% python3 -q
>>> import numpy as np
>>> from numpy import linalg as LA
>>> np.set_printoptions(suppress=True, linewidth=140)
>>> def rd(a):
...     return np.round(a, 2) + 0
... 
>>> rng = np.random.default_rng(27468)
>>> K = rng.normal(size=(17, 9))
>>> K = 20 * K / LA.norm(K, axis=1, keepdims=True)
>>> rd(K)
array([[ -3.95,   0.08,   7.33,   2.48,   1.68,   8.6 ,  -5.51,  11.58,  -9.12],
       [ 11.79,   3.62,   5.49,   4.78,  -2.12, -12.99,  -1.64,  -0.6 ,  -4.33],
       [ 10.45,   7.6 ,   1.25,  -2.49,   6.75,  -6.86,  -8.71,   7.51,   0.51],
       [ -1.05,   0.27,  -3.43,   4.23,   8.36,  12.99,  -6.37,   8.84,   3.45],
       [  2.8 ,  -6.81, -12.08,   2.21,   8.57,   7.54,   0.38,  -7.49,  -2.89],
       [ 14.68,  -3.17,  -3.35,   0.06,  -0.93,   4.92,   8.19,   2.42,   8.08],
       [ -3.92,  -1.32,  -1.19,  14.41,  -2.62,  -3.29,  11.95,   3.42,   1.25],
       [ -2.68,  -0.68,  -4.09,   9.95,  -1.11,   5.03,  12.93,  -4.93,   7.66],
       [-10.57,  -2.94,  -7.23,   3.15,  -2.57,   2.78,   4.18,   4.26, -12.95],
       [  4.79,   4.98,   5.26,   0.73,   2.24, -14.69,   2.22,   8.  ,   5.87],
       [ 13.49,  -5.87,   0.59,   5.64,   7.26,  -6.4 ,   3.91,  -5.13,   4.  ],
       [ -1.38,  -1.49,   2.41,  11.39,   6.51, -12.03,   4.04,   6.79,   3.27],
       [ -8.71,  -0.95,  -2.6 ,   1.58,   9.5 ,  -4.78,   0.89,  10.26,  -9.73],
       [ -7.95,  -1.13,   4.31,  -5.18,  -1.57,   6.84,  12.88,  -4.49,  -7.4 ],
       [ -7.32,   0.78,   2.38, -10.47, -11.28,  -2.53,   7.38,   5.79,   2.98],
       [  2.09, -14.71,   7.35,  -7.43,  -1.11,   2.84,  -4.07,  -1.29,  -6.52],
       [  8.08,  -0.05,   1.6 ,   3.87,   6.86,  -8.01,  10.26,  -9.03,   4.36]])
>>> P = K @ LA.solve(K.T @ K, K.T)
>>> rd(P @ K[:, 1])
array([  0.08,   3.62,   7.6 ,   0.27,  -6.81,  -3.17,  -1.32,  -0.68,  -2.94,   4.98,  -5.87,  -1.49,  -0.95,  -1.13,   0.78, -14.71,
        -0.05])
